>>> import numpy as np
>>> np.set_printoptions(precision=2, suppress=True, linewidth=200)
>>> Y = np.array([[4, 4, 0], [1, 2, 4], [5, 4, 4]])
>>> arr = Y - Y.T
>>> print(arr)
[[ 0  3 -5]
 [-3  0  0]
 [ 5  0  0]]
>>> Y = arr / np.linalg.norm(arr, axis=1, keepdims=True)
>>> gram = Y @ Y.T
>>> (np.abs(gram) > 0.9).astype(int)
array([[1, 0, 0],
       [0, 1, 1],
       [0, 1, 1]])
>>> print(gram[0])
[1. 0. 0.]
>>> np.argwhere(np.triu(np.abs(gram) > 0.95, 1))
array([[1, 2]])
>>> print(gram)
[[ 1.  0.  0.]
 [ 0.  1. -1.]
 [ 0. -1.  1.]]
>>> J = np.loadtxt("layer16.csv", delimiter=",")
>>> print(J)
[[ 0. -2.  0.  0.]
 [-2.  8. -2.  0.]
 [ 0. -2.  2. -2.]
 [ 0.  0. -2.  8.]]
>>> round(float(np.abs(np.linalg.eigvals(J)).max()), 2)
9.34
>>> np.trace(J)
np.float64(18.0)
>>> print(np.linalg.cond(arr) > 100)
True
>>> print(np.linalg.matrix_rank(arr, rtol=0.1))
2
>>> Y = J / np.sqrt((J ** 2).mean(axis=1, keepdims=True))
>>> J - J.mean(axis=1, keepdims=True)
array([[ 0.5, -1.5,  0.5,  0.5],
       [-3. ,  7. , -3. , -1. ],
       [ 0.5, -1.5,  2.5, -1.5],
       [-1.5, -1.5, -3.5,  6.5]])
>>> Y[3]
array([ 0.  ,  0.  , -0.49,  1.94])
>>> np.linalg.matrix_rank(Y) == np.linalg.matrix_rank(J)
np.True_
>>> r0 = np.array([-4, 4, 1, 4])
>>> v = np.array([2, -2, -2, 0, 2])
>>> X = np.outer(r0, v)
>>> X
array([[-8,  8,  8,  0, -8],
       [ 8, -8, -8,  0,  8],
       [ 2, -2, -2,  0,  2],
       [ 8, -8, -8,  0,  8]])
>>> r0 = np.array([1, 4, 6])
>>> np.polyval(r0, arr[1])
array([3, 6, 6])
>>> print(np.convolve(arr[1], r0))
[ -3 -12 -18   0   0]
>>> print(np.cross(arr[1, :3], arr[0, :3]))
[  0 -15  -9]
>>> E = np.load("m.npy")
>>> E
array([[-1.4,  1.2,  0.4, -0.7],
       [ 0.7,  0.5, -0.2, -0.3],
       [-0.5, -1.8, -1.5,  1.2],
       [ 1.3, -0.9,  0.1,  1.3]])
>>> Y = np.linalg.inv(E)
>>> round(float(np.linalg.det(E) * np.linalg.det(Y)), 2)
1.0
>>> round(np.linalg.slogdet(E)[0], 2)
np.float64(1.0)
>>> P = np.triu(np.array([[5, 3, 9, 5], [5, 0, 3, 5], [0, 8, 9, 0], [0, 0, 3, 7]]), 1) + np.eye(4)
>>> Y = P @ E @ np.linalg.inv(P)
>>> round(float(np.linalg.det(Y)), 2)
2.06
>>> np.linalg.matrix_rank(Y)
np.int64(4)
>>> P @ E - E @ P
array([[  4.1, -15. ,  -4.6,  17.4],
       [  5. , -12. , -11.8,   4.1],
       [  0. ,   1.5,   9.9,  11.5],
       [  0. ,  -3.9,  -9. ,  -2. ]])
>>> Y
array([[  2.7, -26.1,  40.8, 132.7],
       [  5.7, -26.5,  24. , 113.8],
       [ -0.5,  -0.3,   3.9,   5.2],
       [  1.3,  -4.8,   2.8,  18.8]])
>>> print(np.linalg.eigvals(E))
[ 1.53+0.j    0.51+0.j   -1.57+0.44j -1.57-0.44j]
>>> round(float(np.linalg.det(E[::-1])), 2)
2.06
>>> round(float(np.linalg.det(2 * E)), 2), round(np.linalg.det(E), 2)
(32.98, np.float64(2.06))
>>> Q, vecs = np.linalg.qr(E[:, :1])[0], np.linalg.qr(E[:, 1:])[0]
>>> s = np.linalg.svd(Q.T @ vecs, compute_uv=False)
>>> np.degrees(np.arccos(s.clip(0, 1)))
array([50.39])
>>> round(float(np.linalg.norm(Q @ Q.T - vecs @ vecs.T, 2)), 2)
1.0
>>> Y = np.array([[2, 0], [4, 1], [0, 2]])
>>> W0 = np.tile(Y, (2, 3))
>>> W0
array([[2, 0, 2, 0, 2, 0],
       [4, 1, 4, 1, 4, 1],
       [0, 2, 0, 2, 0, 2],
       [2, 0, 2, 0, 2, 0],
       [4, 1, 4, 1, 4, 1],
       [0, 2, 0, 2, 0, 2]])
>>> print(round(np.linalg.norm(W0, 2) / np.linalg.norm(W0), 2))
0.92
>>> print([round(float(x), 2) for x in np.linalg.svd(W0, compute_uv=False)[:3]])
[11.22, 4.9, 0.0]
>>> np.allclose(W0[:-1].T @ np.linalg.lstsq(W0[:-1].T, W0[-1])[0], W0[-1])
True
>>> np.abs(np.diag(np.linalg.qr(W0)[1])) > 1e-9
array([ True,  True, False, False, False, False])
>>> round(np.trace(np.linalg.pinv(W0) @ W0), 2)
np.float64(2.0)
>>> np.round(W0 @ np.linalg.pinv(W0) @ W0, 2) + 0
array([[2., 0., 2., 0., 2., 0.],
       [4., 1., 4., 1., 4., 1.],
       [0., 2., 0., 2., 0., 2.],
       [2., 0., 2., 0., 2., 0.],
       [4., 1., 4., 1., 4., 1.],
       [0., 2., 0., 2., 0., 2.]])
>>> np.unique(W0.round(6), axis=0).shape
(3, 6)
